>>> import numpy as np
>>> import numpy.linalg as la
>>> np.set_printoptions(suppress=True, linewidth=100)
>>> m1 = np.loadtxt("w.csv", delimiter=",")
>>> m1
array([[ -0.17,   2.12,   4.9 ,   3.97,   1.99,   0.13,  -1.99,   0.68,   0.49],
       [ -0.78,  -1.23,  -5.73,   2.42,   1.14,   0.14,   1.65,  -1.48,  -0.05],
       [ -0.05,  -1.02,   9.96,   1.29,  -2.04,  -0.45,  -0.14,   0.04,  -0.25],
       [ -1.3 ,   3.17,  -6.6 ,  -7.96,   0.12,  -0.04,   0.41,   0.27,  -0.14],
       [  1.5 ,  -0.07,   6.9 ,   3.36,  -2.14,   0.68,   0.33,  -0.16,  -0.26],
       [  0.73,  -1.33,  -4.8 ,  -0.72,  -0.04,  -0.07,  -1.25,   0.42,   0.1 ],
       [  1.18,  -0.17,   2.04,  -3.73,  -0.35,   0.05,   0.09,   0.25,   0.39],
       [  1.43,   0.13,   0.36,   5.67,   0.43,   0.32,  -0.2 ,   0.59,  -0.05],
       [  0.88,  -1.  ,   2.04,   0.7 ,  -0.68,   0.58,  -1.59,  -0.03,   0.04],
       [  0.28,  -4.07, -10.98,  -0.54,  -1.5 ,   0.02,   0.65,  -1.36,  -0.06],
       [ -1.65,   0.3 ,   4.75,   3.98,  -0.08,   0.03,   2.88,   0.26,  -0.5 ],
       [ -0.76,   0.73,   6.62,   4.94,   2.13,   0.89,   0.24,  -0.05,   0.3 ],
       [  0.51,  -2.93,   2.21,  -3.77,  -0.08,  -0.04,   0.51,   0.24,  -0.08],
       [ -0.9 ,   2.54,  -1.15,  -1.43,   1.64,  -0.25,  -2.77,  -0.06,  -0.22],
       [  0.67,   2.72,  -5.11,   7.49,  -1.96,   0.16,   0.81,  -0.13,   0.11],
       [  0.3 ,  -1.78,  -3.89,   0.72,  -0.74,   0.58,  -0.08,  -1.36,  -0.54],
       [ -0.35,  -3.67,   3.38,  -4.11,  -0.77,  -0.34,   2.56,  -0.14,  -0.21],
       [ -1.37,   1.11,   0.2 ,   1.38,  -1.37,  -0.25,   0.44,  -1.3 ,  -0.26],
       [ -0.32,   2.88,   0.22,   0.25,   1.17,   0.37,   0.44,   0.22,   0.25],
       [  0.55,   0.78,   2.93,   0.59,   0.44,  -0.26,  -1.09,   0.05,   0.15],
       [  0.13,   1.15,  -3.04,  -3.61,  -1.21,   0.44,   0.88,  -0.36,   0.  ],
       [  0.87,   0.8 ,   3.97,   8.19,  -0.03,   1.05,  -1.85,  -0.33,   0.35],
       [  0.11,  -1.69,  -5.4 ,   4.32,   1.76,  -0.81,  -2.03,  -0.85,   0.73],
       [ -0.21,   2.45,  -9.04,   0.68,   0.98,  -0.32,  -0.68,  -0.41,   0.17],
       [  0.58,   4.83,   7.26,   1.48,   1.08,   0.89,  -1.64,   0.05,  -0.2 ],
       [  0.67,  -0.33,  -0.5 ,   1.92,  -2.26,   0.85,   1.46,   1.25,   0.13],
       [  1.6 ,  -1.58,   6.88,   7.95,   0.81,   0.48,   2.78,  -0.13,   0.13],
       [  0.99,   1.49,   3.11,   0.78,   0.12,   0.38,   0.51,   0.43,   0.46],
       [  2.16,   1.79,  -3.63,  -2.06,   0.29,  -0.55,   1.76,  -0.54,  -0.22],
       [ -1.32,  -5.46,  -1.99,   0.41,   0.78,  -0.58,  -2.79,   0.11,  -0.08]])
>>> Ac = (m1 - m1.mean(axis=0)) / m1.std(axis=0)
>>> np.argwhere(np.abs(Ac) > 2)
array([[ 1,  7],
       [ 3,  3],
       [ 9,  2],
       [22,  8],
       [24,  1],
       [25,  7],
       [28,  0],
       [29,  1]])
>>> np.round(Ac.std(axis=0), 2)
array([1., 1., 1., 1., 1., 1., 1., 1., 1.])
>>> c = la.lstsq(np.delete(Ac, 6, axis=1), Ac[:, 6])[0]
>>> np.abs(c).argmax()
np.int64(4)
>>> round(1 - np.var(Ac[:, 6] - np.delete(Ac, 6, axis=1) @ c), 2)
np.float64(0.18)
